In [1]: import numpy as np

In [2]: np.set_printoptions(suppress=True, linewidth=120)

In [3]: def rd(a):
   ...:     return np.round(a, 2) + 0
   ...: 

In [4]: E = np.array([[0, 0, 1], [0, 0, 1], [1, 1, 0]])

In [5]: vals, vecs = np.linalg.eigh(E)

In [6]: x0 = np.array([-3, -1, -2])

In [7]: rd(vecs * np.abs(vals) @ vecs.T)
Out[7]: 
array([[0.71, 0.71, 0.  ],
       [0.71, 0.71, 0.  ],
       [0.  , 0.  , 1.41]])

In [8]: x0 @ E @ x0
Out[8]: np.int64(16)

In [9]: rd(x0 @ E @ x0 / (x0 @ x0)), rd(vals[0]), rd(vals[-1])
Out[9]: (np.float64(1.14), np.float64(-1.41), np.float64(1.41))

In [10]: B = np.array([[-2, 1], [1, -1]])

In [11]: W2 = np.kron(B, E)

In [12]: W2.shape
Out[12]: (6, 6)

In [13]: np.linalg.matrix_rank(W2)
Out[13]: np.int64(4)

In [14]: rd(E.mean(axis=0))
Out[14]: array([0.33, 0.33, 0.67])

In [15]: np.abs(E).max()
Out[15]: np.int64(1)

In [16]: E.sum(axis=0)
Out[16]: array([1, 1, 2])

In [17]: E - E[0]
Out[17]: 
array([[ 0,  0,  0],
       [ 0,  0,  0],
       [ 1,  1, -1]])

In [18]: rd(np.linalg.norm(E))
Out[18]: np.float64(2.0)

In [19]: proj = np.triu(np.array([[-2, 0, 0], [3, 3, 0], [3, -2, 0]]), 1) + np.eye(3)

In [20]: B = proj @ E @ np.linalg.inv(proj)

In [21]: rd(np.linalg.det(B))
Out[21]: np.float64(0.0)

In [22]: B
Out[22]: 
array([[0., 0., 1.],
       [0., 0., 1.],
       [1., 1., 0.]])

In [23]: rd(np.poly(B))
Out[23]: array([ 1.,  0., -2.,  0.])

In [24]: r0 = np.array([2, 1, 2])

In [25]: np.cross(E[0, :3], E[1, :3])
Out[25]: array([0, 0, 0])

In [26]: np.correlate(E[0], E[1], "full")
Out[26]: array([0, 0, 1, 0, 0])

In [27]: np.array([np.convolve(row, r0, "same") for row in E])
Out[27]: 
array([[0, 2, 1],
       [0, 2, 1],
       [3, 3, 2]])

In [28]: mat = np.load("arr.npy")

In [29]: mat
Out[29]: 
array([[4., 3., 0.],
       [3., 4., 0.],
       [0., 0., 4.]])

In [30]: # equal to its transpose

In [31]: np.einsum("ij,ji->", mat, mat)
Out[31]: np.float64(66.0)

In [32]: rd(np.poly(mat))
Out[32]: array([  1., -12.,  39., -28.])

In [33]: np.einsum("ii->", mat)
Out[33]: np.float64(12.0)

In [34]: rd(np.linalg.det(2 * mat)), rd(np.linalg.det(mat))
Out[34]: (np.float64(224.0), np.float64(28.0))

In [35]: np.kron(np.eye(2, dtype=int), mat)
Out[35]: 
array([[4., 3., 0., 0., 0., 0.],
       [3., 4., 0., 0., 0., 0.],
       [0., 0., 4., 0., 0., 0.],
       [0., 0., 0., 4., 3., 0.],
       [0., 0., 0., 3., 4., 0.],
       [0., 0., 0., 0., 0., 4.]])

In [36]: vals, vecs = np.linalg.eig(mat)

In [37]: rd(np.sort(np.linalg.eigvals(mat @ mat)))
Out[37]: array([ 1., 16., 49.])

In [38]: rd(np.sort(np.linalg.eigvals(mat.T)))
Out[38]: array([1., 4., 7.])

In [39]: feats = np.array([[12.81, -7.0, -5.34, 9.97], [-11.26, 0.27, -11.29, -0.65]])

In [40]: feats
Out[40]: 
array([[ 12.81,  -7.  ,  -5.34,   9.97],
       [-11.26,   0.27, -11.29,  -0.65]])

In [41]: Uu, sig, VT = np.linalg.svd(feats, full_matrices=False)

In [42]: rd(VT @ VT.T)
Out[42]: 
array([[1., 0.],
       [0., 1.]])

In [43]: rd(Uu.T @ feats @ VT.T)
Out[43]: 
array([[19.99,  0.  ],
       [ 0.  , 14.  ]])

In [44]: (sig > 1e-8).sum()
Out[44]: np.int64(2)

In [45]: np.allclose(Uu * sig @ VT, feats)
Out[45]: True

In [46]: B = feats / np.sqrt((feats ** 2).mean(axis=1, keepdims=True))

In [47]: rd(B[0])
Out[47]: array([ 1.39, -0.76, -0.58,  1.08])

In [48]: np.linalg.matrix_rank(feats - feats.mean(axis=1, keepdims=True))
Out[48]: np.int64(2)

In [49]: rd(feats - feats.mean(axis=1, keepdims=True))
Out[49]: 
array([[10.2 , -9.61, -7.95,  7.36],
       [-5.53,  6.  , -5.56,  5.08]])

In [50]: rd(np.linalg.norm(B, axis=1))
Out[50]: array([2., 2.])

In [51]: np.linalg.matrix_rank(B) == np.linalg.matrix_rank(feats)
Out[51]: np.True_

In [52]: F = np.loadtxt("run17.csv", delimiter=",")

In [53]: rd(F)
Out[53]: 
array([[-0.15,  0.04,  0.88],
       [-0.45, -0.65, -0.32],
       [-0.83,  0.54, -0.11],
       [ 0.3 ,  0.54, -0.34]])

In [54]: # columns are unit length and at right angles

In [55]: rd(F.T @ F)
Out[55]: 
array([[1., 0., 0.],
       [0., 1., 0.],
       [0., 0., 1.]])

In [56]: rd(F @ F.T)
Out[56]: 
array([[ 0.79, -0.24,  0.05, -0.32],
       [-0.24,  0.72,  0.06, -0.37],
       [ 0.05,  0.06,  0.99,  0.08],
       [-0.32, -0.37,  0.08,  0.49]])

In [57]: proj = F @ np.linalg.solve(F.T @ F, F.T)

In [58]: rd(np.linalg.eigvalsh(proj))
Out[58]: array([0., 1., 1., 1.])

In [59]: rd(proj @ F[:, 1])
Out[59]: array([ 0.04, -0.65,  0.54,  0.54])

In [60]: rd((np.eye(4) - proj) @ F)
Out[60]: 
array([[0., 0., 0.],
       [0., 0., 0.],
       [0., 0., 0.],
       [0., 0., 0.]])

In [61]: rng = np.random.default_rng(74841)

In [62]: B = F + rng.integers(-2, 3, (4, 1)) @ rng.integers(-2, 3, (1, 3))

In [63]: rd(B)
Out[63]: 
array([[-0.15, -3.96, -3.12],
       [-0.45, -0.65, -0.32],
       [-0.83,  4.54,  3.89],
       [ 0.3 , -1.46, -2.34]])

In [64]: np.linalg.matrix_rank(B - F, tol=1e-8)
Out[64]: np.int64(1)

In [65]: np.abs(B - F).sum(axis=1)
Out[65]: array([8., 0., 8., 4.])

In [66]: rd(np.linalg.svd(B - F, compute_uv=False))
Out[66]: array([8.49, 0.  , 0.  ])

In [67]: Uu, sig, VT = np.linalg.svd(F, full_matrices=False)

In [68]: rd(VT @ VT.T)
Out[68]: 
array([[1., 0., 0.],
       [0., 1., 0.],
       [0., 0., 1.]])

In [69]: rd(Uu.T @ F @ VT.T)
Out[69]: 
array([[1., 0., 0.],
       [0., 1., 0.],
       [0., 0., 1.]])

In [70]: rd(sig / sig[0])
Out[70]: array([1., 1., 1.])

In [71]: A = np.array([[0.0, 0.0, 0.0, 3.0],
    ...:     [0.0, 0.0, 0.0, 2.0],
    ...:     [0.0, 0.0, 0.0, 4.0],
    ...:     [3.0, 2.0, 4.0, 0.0]])

In [72]: # rows and columns are dependent

In [73]: vals, vecs = np.linalg.eigh(A)

In [74]: rd(np.linalg.eigvalsh(A + -1 * np.eye(4)))
Out[74]: array([-6.39, -1.  , -1.  ,  4.39])

In [75]: (vals > 1e-8).sum(), (vals < -1e-8).sum()
Out[75]: (np.int64(1), np.int64(1))

In [76]: rd(vecs.T @ vecs)
Out[76]: 
array([[1., 0., 0., 0.],
       [0., 1., 0., 0.],
       [0., 0., 1., 0.],
       [0., 0., 0., 1.]])

In [77]: rd(vals)
Out[77]: array([-5.39,  0.  ,  0.  ,  5.39])

In [78]: vals.sum(), np.trace(A)
Out[78]: (np.float64(0.0), np.float64(0.0))

In [79]: rd(vecs @ np.diag(vals) @ vecs.T)
Out[79]: 
array([[0., 0., 0., 3.],
       [0., 0., 0., 2.],
       [0., 0., 0., 4.],
       [3., 2., 4., 0.]])

In [80]: [round(float(np.linalg.det(A[:i, :i])), 2) + 0 for i in range(1, 5)]
Out[80]: [0.0, 0.0, 0.0, 0.0]

In [81]: rd(np.linalg.eigvalsh(A).min())
Out[81]: np.float64(-5.39)

In [82]: np.all(np.linalg.eigvalsh(A) > 0)
Out[82]: np.False_
